% ipython --no-banner

In [1]: import numpy as np

In [2]: import numpy.linalg as la

In [3]: np.set_printoptions(precision=1, suppress=True, linewidth=120, sign=" ")

In [4]: tidy = lambda a: np.round(a, 1) + 0

In [5]: K = np.load("block1.npy")

In [6]: print(K)
[[-1 -3  0  3  3]
 [ 0 -1 -2  2  2]
 [ 0  0 -1 -3 -3]
 [ 0  0  0 -3  1]
 [ 0  0  0  0  1]]

In [7]: # triangular

In [8]: ev, vecs = la.eig(K)

In [9]: print(tidy(np.sort(la.eigvals(K @ K))))
[ 1.  1.  1.  1.  9.]

In [10]: print(np.prod(ev))
3.0

In [11]: print(K @ vecs[:, 0] - ev[0] * vecs[:, 0])
[ 0.  0.  0.  0.  0.]

In [12]: rng = np.random.default_rng(991)

In [13]: lab = rng.permutation(5)

In [14]: A2 = K[:, lab] * rng.choice([-1, 1], 5)

In [15]: print(A2)
[[-1  0 -3 -3  3]
 [ 0  2 -1 -2  2]
 [ 0  1  0  3 -3]
 [ 0  0  0 -1 -3]
 [ 0  0  0 -1  0]]

In [16]: U, _, vt = la.svd(K.T @ A2)

In [17]: print(tidy(la.lstsq(K, A2)[0]))
[[ 1.  0.  0.  0.  0.]
 [ 0.  0.  1.  0.  0.]
 [ 0. -1.  0.  0.  0.]
 [ 0.  0.  0.  0.  1.]
 [ 0.  0.  0. -1.  0.]]

In [18]: lab = rng.permutation(5)

In [19]: print(lab)
[ 4  2  3  1  0]

In [20]: A2 = K[lab][:, lab]

In [21]: print(np.trace(A2))
-5

In [22]: print(np.allclose(A2, K))
False

In [23]: print(A2)
[[ 1  0  0  0  0]
 [-3 -1 -3  0  0]
 [ 1  0 -3  0  0]
 [ 2 -2  2 -1  0]
 [ 3  0  3 -3 -1]]

In [24]: print(tidy(np.sort(np.abs(la.eigvals(A2)))))
[ 1.  1.  1.  1.  3.]

In [25]: ev, vecs = la.eig(A2)

In [26]: print(ev)
[-1. -1. -1. -3.  1.]

In [27]: print(A2 @ vecs[:, 0] - ev[0] * vecs[:, 0])
[ 0.  0.  0.  0.  0.]

In [28]: print(tidy(np.sort(la.eigvals(A2.T))))
[-3. -1. -1. -1.  1.]

In [29]: print(np.prod(ev))
3.0

In [30]: print(np.prod(np.diag(K)), tidy(la.det(K)))
3 3.0

In [31]: print(K @ K)
[[  1   6   6 -18  -3]
 [  0   1   4  -2   8]
 [  0   0   1  12  -3]
 [  0   0   0   9  -2]
 [  0   0   0   0   1]]

In [32]: print(la.matrix_rank(K - K[0, 0] * np.eye(5)))
4

In [33]: print(tidy(np.sort(la.eigvals(K))))
[-3. -1. -1. -1.  1.]

In [34]: data = np.load("sample5.npy")

In [35]: print(data)
[[ -4  -2 -15  14]
 [-11 -10   6  -2]
 [ -9  -8   3   0]]

In [36]: U, sigma, vt = la.svd(data)

In [37]: vecs = vt[:(sigma > 1e-8).sum()]

In [38]: x = data[0] + 4 * data[1] + rng.integers(2) * np.eye(4)[3]

In [39]: print(x)
[-48. -42.   9.   7.]

In [40]: print(tidy(np.diag(vecs.T @ vecs)))
[ 0.6  0.4  0.6  0.4]

In [41]: A2 = data[0, 0] * data[1:] - np.outer(data[1:, 0], data[0])

In [42]: print(A2)
[[   0   18 -189  162]
 [   0   14 -147  126]]

In [43]: print(np.flatnonzero(~A2.round(6).any(axis=1)))
[]

In [44]: W1 = np.array([[1, -2, 2, -2, 0, 3],
    ...:     [-3, -1, -2, -3, 3, -1],
    ...:     [-3, -2, 1, -1, -1, 3],
    ...:     [-2, 3, -2, 3, -1, -3]])

In [45]: c = np.array([5, -2, 2, -3, 3, 5])

In [46]: H = np.maximum(data @ W1 + c, 0)

In [47]: print((H > 0).astype(int))
[[ 1  1  0  1  0  0]
 [ 1  1  1  1  0  1]
 [ 1  1  1  1  0  0]]

In [48]: print(tidy((H > 0).mean(axis=0)))
[ 1.   1.   0.7  1.   0.   0.3]

In [49]: print(la.matrix_rank(H))
3

In [50]: W2 = np.array([[5, -5], [9, 8], [-4, 2], [0, 1], [7, 5], [-3, 5]])

In [51]: print((H @ W2).round(6).argmax(axis=1))
[ 0  1  0]

In [52]: U, sigma, vt = la.svd(data)

In [53]: print(np.argmax(sigma[:-1] / (sigma[1:] + 1e-6)) + 1)
2

In [54]: A2 = U[:, :2] @ np.diag(sigma[:2]) @ vt[:2]

In [55]: print(tidy(la.norm(data - A2, 2)), tidy(sigma[2]))
0.0 0.0

In [56]: print(tidy(la.norm(data - A2) / la.norm(data)))
0.0

In [57]: print(tidy(A2))
[[ -4.  -2. -15.  14.]
 [-11. -10.   6.  -2.]
 [ -9.  -8.   3.   0.]]

In [58]: M = np.load("arr.npy")

In [59]: print(M)
[[ 4.  1.  0.]
 [ 0.  4.  1.]
 [ 0.  0.  4.]]

In [60]: # triangular

In [61]: Q, vecs = la.qr(M[:, :1])[0], la.qr(M[:, 1:])[0]

In [62]: sigma = la.svd(Q.T @ vecs, compute_uv=False)

In [63]: print(tidy(np.degrees(np.arccos(sigma.clip(0, 1)))))
[ 75.5]

In [64]: print(tidy(la.norm(Q @ Q.T - vecs @ vecs.T, 2)))
1.0

In [65]: print((sigma > 0.9).sum())
0

In [66]: u = np.array([-5, 2, 5])

In [67]: A2 = M + np.outer(u, np.eye(3)[2])

In [68]: print(A2)
[[ 4.  1. -5.]
 [ 0.  4.  3.]
 [ 0.  0.  9.]]

In [69]: x = np.array([3, 0, 1])

In [70]: target = A2 @ x

In [71]: c, lr = np.zeros(3), 1 / la.norm(A2, 2) ** 2

In [72]: for i in range(6):
    ...:     c -= lr * A2.T @ (A2 @ c - target)
    ...:     if i % 1 == 0: print(i, round(la.norm(A2 @ c - target), 1))
    ...: 
0 9.6
1 8.5
2 7.6
3 6.8
4 6.1
5 5.5

In [73]: print(tidy(c))
[ 1.3  0.5  0.7]

In [74]: print(tidy(la.cond(A2)))
3.7
